$ python3 -q
>>> import numpy as np
>>> from numpy import linalg as LA
>>> np.set_printoptions(precision=2, suppress=True, linewidth=200, legacy="1.25")
>>> E = np.array([[7.0, 5.0, -3.0], [-10.0, -8.0, 6.0], [-6.0, -6.0, 6.0]])
>>> E
array([[  7.,   5.,  -3.],
       [-10.,  -8.,   6.],
       [ -6.,  -6.,   6.]])
>>> # rank 2
>>> f, r1 = E[0], E[2]
>>> f @ f
83.0
>>> f @ r1
-90.0
>>> pr = (f @ r1) / (f @ f) * f
>>> np.round(LA.norm(f + r1) ** 2 + LA.norm(f - r1) ** 2, 2)
382.0
>>> np.outer(f, r1)
array([[-42., -42.,  42.],
       [-30., -30.,  30.],
       [ 18.,  18., -18.]])
>>> LA.matrix_rank(np.outer(f, r1))
1
>>> round(float((r1 - pr) @ f), 2)
-0.0
>>> r1 - pr
array([ 1.59, -0.58,  2.75])
>>> rng = np.random.default_rng(5)
>>> m1 = rng.normal(size=(22, 3)) + 5 * np.array([2, -2, 2])
>>> m1
array([[  9.2 , -11.32,   9.75],
       [ 10.42,  -8.86,  10.11],
       [  9.45, -10.78,  10.75],
       [ 11.63,  -9.73,   8.77],
       [  9.04,  -8.4 ,  10.2 ],
       [  8.27, -10.08,   8.84],
       [  9.37, -10.49,   9.29],
       [ 10.55, -10.06,   9.41],
       [ 10.41,  -9.17,   8.36],
       [  9.74, -10.98,   9.83],
       [  8.71,  -9.98,   9.96],
       [  9.7 , -11.05,   9.6 ],
       [  8.91, -11.36,  10.22],
       [  8.89,  -8.83,  10.72],
       [  8.  ,  -9.73,   8.9 ],
       [ 10.03,  -9.96,   8.01],
       [  9.77, -10.26,  10.96],
       [  8.82,  -9.26,   8.9 ],
       [  9.67, -10.84,  11.45],
       [ 10.57,  -7.57,  10.64],
       [ 10.84,  -9.16,   9.39],
       [  9.93,  -8.65,   9.6 ]])
>>> dist = LA.norm(m1[:, None] - m1[None], axis=-1)
>>> dist[8].round(6).argsort(kind="stable")[:4]
array([ 8, 15, 20,  7])
>>> dist.mean(axis=1).argmax()
19
>>> LA.matrix_rank(dist ** 2)
5
>>> dist[:5, :5]
array([[0.  , 2.77, 1.16, 3.08, 2.96],
       [2.77, 0.  , 2.25, 2.01, 1.46],
       [1.16, 2.25, 0.  , 3.14, 2.48],
       [3.08, 2.01, 3.14, 0.  , 3.25],
       [2.96, 1.46, 2.48, 3.25, 0.  ]])
>>> x0 = np.array([2, 3, -3])
>>> target = m1 @ x0
>>> try:
...     LA.solve(m1, target)
... except LA.LinAlgError as e:
...     print(repr(e))
... 
LinAlgError('Last 2 dimensions of the array must be square')
>>> LA.solve(m1.T @ m1, m1.T @ target)
array([ 2.,  3., -3.])
>>> target = target + 0.02 * rng.normal(size=22)
>>> target
array([-44.83, -36.08, -45.69, -32.22, -37.73, -40.22, -40.58, -37.33, -31.74, -42.96, -42.43, -42.59, -46.9 , -40.86, -39.89, -33.86, -44.11, -36.87, -47.56, -33.48, -33.99, -34.91])
>>> coef, *_ = LA.lstsq(m1, target)
>>> np.round(m1.T @ (target - m1 @ coef), 2) + 0
array([0., 0., 0.])
